$ ipython --no-banner

In [1]: import numpy as np

In [2]: from numpy import linalg as LA

In [3]: np.set_printoptions(precision=2, suppress=True, linewidth=100)

In [4]: W0 = np.load("run3.npy")

In [5]: print(W0)
[[-3  2 -3  2]
 [ 3 -3  3 -3]
 [-3  2 -3  2]
 [ 3 -3  3 -3]]

In [6]: P = np.triu(np.array([[3, 3, 3, 3], [1, 0, 1, 2], [2, 3, 2, 3], [2, 2, 1, 3]]), 1) + np.eye(4)

In [7]: M2 = P @ W0 @ LA.inv(P)

In [8]: np.trace(M2), np.trace(W0)
Out[8]: (np.float64(-12.0), np.int64(-12))

In [9]: print(round(LA.det(M2), 2))
0.0

In [10]: P @ W0 - W0 @ P
Out[10]: 
array([[  9.,  -3.,  16.,   2.],
       [  3., -13.,  -3., -16.],
       [  9.,   0.,  16.,   5.],
       [  0.,  -9.,  -6., -12.]])

In [11]: U, sigma, VT = LA.svd(W0)

In [12]: vecs = VT[:(sigma > 1e-8).sum()]

In [13]: rng = np.random.default_rng(792)

In [14]: vec = W0[0] + 5 * W0[1] + rng.integers(2) * np.eye(4)[1]

In [15]: print(vec)
[ 12. -12.  12. -13.]

In [16]: np.diag(vecs.T @ vecs)
Out[16]: array([0.5, 0.5, 0.5, 0.5])

In [17]: print(np.allclose(vecs.T @ vecs @ vec, vec))
False

In [18]: round(LA.norm(vec - vecs.T @ vecs @ vec), 2)
Out[18]: np.float64(0.71)

In [19]: LA.matrix_rank(np.vstack([W0, vec]))
Out[19]: np.int64(3)

In [20]: np.round(vecs.T @ vecs, 2) + 0
Out[20]: 
array([[0.5, 0. , 0.5, 0. ],
       [0. , 0.5, 0. , 0.5],
       [0.5, 0. , 0.5, 0. ],
       [0. , 0.5, 0. , 0.5]])

In [21]: np.zeros(4, 4)
Traceback (most recent call last):
  Cell In[21], line 1
    np.zeros(4, 4)
TypeError: Cannot interpret '4' as a data type


In [22]: np.diff(W0, axis=0)
Out[22]: 
array([[ 6, -5,  6, -5],
       [-6,  5, -6,  5],
       [ 6, -5,  6, -5]])

In [23]: np.unravel_index(np.abs(W0).argmax(), W0.shape)
Out[23]: (np.int64(0), np.int64(0))

In [24]: round(np.trace(LA.pinv(W0) @ W0), 2)
Out[24]: np.float64(2.0)

In [25]: try:
    ...:     LA.inv(W0)
    ...: except LA.LinAlgError as e:
    ...:     print(repr(e))
    ...: 
LinAlgError('Singular matrix')

In [26]: C2 = W0.T @ W0

In [27]: LA.matrix_rank(C2)
Out[27]: np.int64(2)

In [28]: print(np.diag(C2))
[36 26 36 26]

In [29]: np.allclose(C2, C2.T)
Out[29]: True

In [30]: J = np.array([[-1, -1, -1, -1, -1],
    ...:     [-1, -2, -2, -2, -2],
    ...:     [-1, -2, -3, -3, -3],
    ...:     [-1, -2, -3, -4, -4],
    ...:     [-1, -2, -3, -4, -5]])

In [31]: J
Out[31]: 
array([[-1, -1, -1, -1, -1],
       [-1, -2, -2, -2, -2],
       [-1, -2, -3, -3, -3],
       [-1, -2, -3, -4, -4],
       [-1, -2, -3, -4, -5]])

In [32]: w, vecs = LA.eigh(J)

In [33]: vec = np.array([-3, 1, 2, 2, -3])

In [34]: vecs * np.abs(w) @ vecs.T
Out[34]: 
array([[1., 1., 1., 1., 1.],
       [1., 2., 2., 2., 2.],
       [1., 2., 3., 3., 3.],
       [1., 2., 3., 4., 4.],
       [1., 2., 3., 4., 5.]])

In [35]: LA.eigvalsh(J[1:, 1:])
Out[35]: array([-12.01,  -1.24,  -0.47,  -0.29])

In [36]: blk = np.stack([J, -3 * J, J[::-1]])

In [37]: LA.norm(blk, axis=(1, 2))
Out[37]: array([12.45, 37.35, 12.45])

In [38]: LA.matrix_rank(blk.reshape(3, -1))
Out[38]: np.int64(2)

In [39]: print((blk @ J.T).shape)
(3, 5, 5)

In [40]: vec = np.array([5, 0, 7, 9, 7])

In [41]: h = np.maximum(J @ vec, 0)

In [42]: print(np.flatnonzero(h > 1e-9))
[]

In [43]: np.tanh(J @ vec)
Out[43]: array([-1., -1., -1., -1., -1.])

In [44]: M = np.loadtxt("test6.csv", delimiter=",")

In [45]: M
Out[45]: 
array([[-4.99, -7.24,  4.76],
       [-5.44, -3.08,  7.81],
       [ 2.86, -5.39, -7.92],
       [-4.41,  1.95,  8.76],
       [ 5.23,  6.4 , -5.63],
       [-3.56,  4.07,  8.42],
       [ 5.23,  1.27, -8.43],
       [-4.09, -8.82,  2.34],
       [ 4.7 ,  7.92, -3.89],
       [ 2.34,  9.65,  1.18],
       [-2.93, -9.56, -0.09],
       [ 3.79,  9.11, -1.65],
       [-3.8 , -9.09,  1.68],
       [ 2.12, -6.54, -7.26],
       [ 5.36,  2.25, -8.13],
       [-1.22,  7.67,  6.3 ],
       [ 5.07,  7.  , -5.03],
       [ 0.53,  9.13,  4.05],
       [-5.02, -0.21,  8.65],
       [ 0.2 , -8.63, -5.05],
       [ 4.4 , -1.98, -8.76],
       [-2.47,  6.02,  7.59],
       [-1.23,  7.65,  6.32],
       [-5.41, -2.7 ,  7.96],
       [ 5.18,  0.98, -8.5 ]])

In [46]: # rows and columns are dependent

In [47]: vec = np.array([5, 9, 6])

In [48]: print(np.sign((M @ vec).round(6)))
[-1. -1. -1.  1.  1.  1. -1. -1.  1.  1. -1.  1. -1. -1. -1.  1.  1.  1.  1. -1. -1.  1.  1. -1.
 -1.]

In [49]: (M @ vec).argmax()
Out[49]: np.int64(17)

In [50]: blk = np.stack([M, 3 * M, M[::-1]])

In [51]: LA.matrix_rank(blk.reshape(3, -1))
Out[51]: np.int64(2)

In [52]: print(LA.norm(blk, axis=(1, 2)))
[ 50. 150.  50.]

In [53]: np.einsum("bij,cij->bc", blk, blk)
Out[53]: 
array([[ 2500.  ,  7500.  ,   -38.27],
       [ 7500.  , 22500.  ,  -114.81],
       [  -38.27,  -114.81,  2500.  ]])

In [54]: blk.shape
Out[54]: (3, 25, 3)

In [55]: U, sigma, VT = LA.svd(M)

In [56]: print(sigma.round(2) + 0)
[36.87 33.77  0.  ]

In [57]: M2 = U[:, :2] @ np.diag(sigma[:2]) @ VT[:2]

In [58]: round(float(LA.norm(M - M2, 2)), 2), round(sigma[2], 2)
Out[58]: (0.0, np.float64(0.0))

In [59]: LA.matrix_rank(M2)
Out[59]: np.int64(2)

In [60]: M2 = M / LA.norm(M, axis=1, keepdims=True)

In [61]: C2 = M2 @ M2.T

In [62]: LA.norm(M2, axis=1)
Out[62]: 
array([1., 1., 1., 1., 1., 1., 1., 1., 1., 1., 1., 1., 1., 1., 1., 1., 1., 1., 1., 1., 1., 1., 1.,
       1., 1.])

In [63]: print((C2 - 2 * np.eye(25)).round(6).argmax(axis=1))
[ 7 23 13 18 16  3 24 12 16 11 12  8  7  2  6 22  4 15  3 13 24  5 15  1  6]

In [64]: np.argwhere(np.triu(np.abs(C2) > 0.95, 1))
Out[64]: 
array([[ 0,  4],
       [ 0,  7],
       [ 0,  8],
       [ 0, 16],
       [ 1,  6],
       [ 1, 14],
       [ 1, 18],
       [ 1, 23],
       [ 1, 24],
       [ 2,  5],
       [ 2, 13],
       [ 2, 21],
       [ 3,  5],
       [ 3, 18],
       [ 3, 20],
       [ 3, 24],
       [ 4,  8],
       [ 4, 16],
       [ 5, 13],
       [ 5, 20],
       [ 5, 21],
       [ 6, 14],
       [ 6, 18],
       [ 6, 23],
       [ 6, 24],
       [ 7,  8],
       [ 7, 10],
       [ 7, 11],
       [ 7, 12],
       [ 8, 11],
       [ 8, 12],
       [ 8, 16],
       [ 9, 10],
       [10, 11],
       [10, 12],
       [11, 12],
       [13, 15],
       [13, 21],
       [13, 22],
       [14, 18],
       [14, 23],
       [14, 24],
       [15, 19],
       [15, 21],
       [15, 22],
       [17, 19],
       [18, 20],
       [18, 23],
       [18, 24],
       [19, 22],
       [20, 24],
       [21, 22],
       [23, 24]])

In [65]: LA.cond(M) > 100
Out[65]: np.True_

In [66]: print([round(float(x), 2) for x in LA.svd(M, compute_uv=False)[:3]])
[36.87, 33.77, 0.0]

In [67]: np.round(LA.norm(M, 2) / LA.norm(M), 2)
Out[67]: np.float64(0.74)

In [68]: LA.matrix_rank(M, rtol=0.1)
Out[68]: np.int64(2)

In [69]: E = np.load("a.npy")

In [70]: E
Out[70]: 
array([[ 3,  5,  4,  3],
       [ 3,  5,  4,  3],
       [-3, -1, -2, -3],
       [-2,  0, -1, -2],
       [ 3,  5,  4,  3],
       [ 0,  2,  1,  0],
       [-1,  1,  0, -1],
       [ 1,  3,  2,  1],
       [-3, -1, -2, -3]])

In [71]: r0, r1 = E[6], E[0]

In [72]: r0 @ r0
Out[72]: np.int64(3)

In [73]: p = (r0 @ r1) / (r0 @ r0) * r0

In [74]: LA.matrix_rank(np.outer(r0, r1))
Out[74]: np.int64(1)

In [75]: np.outer(r0, r1)
Out[75]: 
array([[-3, -5, -4, -3],
       [ 3,  5,  4,  3],
       [ 0,  0,  0,  0],
       [-3, -5, -4, -3]])

In [76]: r1 - p
Out[76]: array([2.67, 5.33, 4.  , 2.67])

In [77]: (r1 - p) @ r0
Out[77]: np.float64(0.0)

In [78]: rk = LA.matrix_rank(E)

In [79]: rk
Out[79]: np.int64(2)

In [80]: ns = LA.svd(E)[2][rk:].T

In [81]: ns @ ns.T
Out[81]: 
array([[ 0.55,  0.09, -0.18, -0.45],
       [ 0.09,  0.18, -0.36,  0.09],
       [-0.18, -0.36,  0.73, -0.18],
       [-0.45,  0.09, -0.18,  0.55]])

In [82]: np.round(E @ ns, 2) + 0
Out[82]: 
array([[0., 0.],
       [0., 0.],
       [0., 0.],
       [0., 0.],
       [0., 0.],
       [0., 0.],
       [0., 0.],
       [0., 0.],
       [0., 0.]])

In [83]: print(np.allclose(E @ ns, 0))
True

In [84]: m1 = np.loadtxt("out0.csv", delimiter=",")

In [85]: m1
Out[85]: 
array([[ 0.77, -0.23, -0.23, -0.38, -0.38, -0.08],
       [-0.23,  0.77, -0.23, -0.38, -0.38, -0.08],
       [-0.23, -0.23,  0.77, -0.38, -0.38, -0.08],
       [-0.38, -0.38, -0.38,  0.36, -0.64, -0.13],
       [-0.38, -0.38, -0.38, -0.64,  0.36, -0.13],
       [-0.08, -0.08, -0.08, -0.13, -0.13,  0.97]])

In [86]: # columns are unit length and at right angles

In [87]: w, vecs = LA.eigvalsh(m1)
Traceback (most recent call last):
  Cell In[87], line 1
    w, vecs = LA.eigvalsh(m1)
ValueError: too many values to unpack (expected 2)


In [88]: w, vecs = LA.eigh(m1)

In [89]: LA.eigvalsh(m1 + -3 * np.eye(6))
Out[89]: array([-4., -2., -2., -2., -2., -2.])

In [90]: vecs @ np.diag(w) @ vecs.T
Out[90]: 
array([[ 0.77, -0.23, -0.23, -0.38, -0.38, -0.08],
       [-0.23,  0.77, -0.23, -0.38, -0.38, -0.08],
       [-0.23, -0.23,  0.77, -0.38, -0.38, -0.08],
       [-0.38, -0.38, -0.38,  0.36, -0.64, -0.13],
       [-0.38, -0.38, -0.38, -0.64,  0.36, -0.13],
       [-0.08, -0.08, -0.08, -0.13, -0.13,  0.97]])

In [91]: print(np.unique(w.round(6) + 0, return_counts=True)[1])
[1 5]
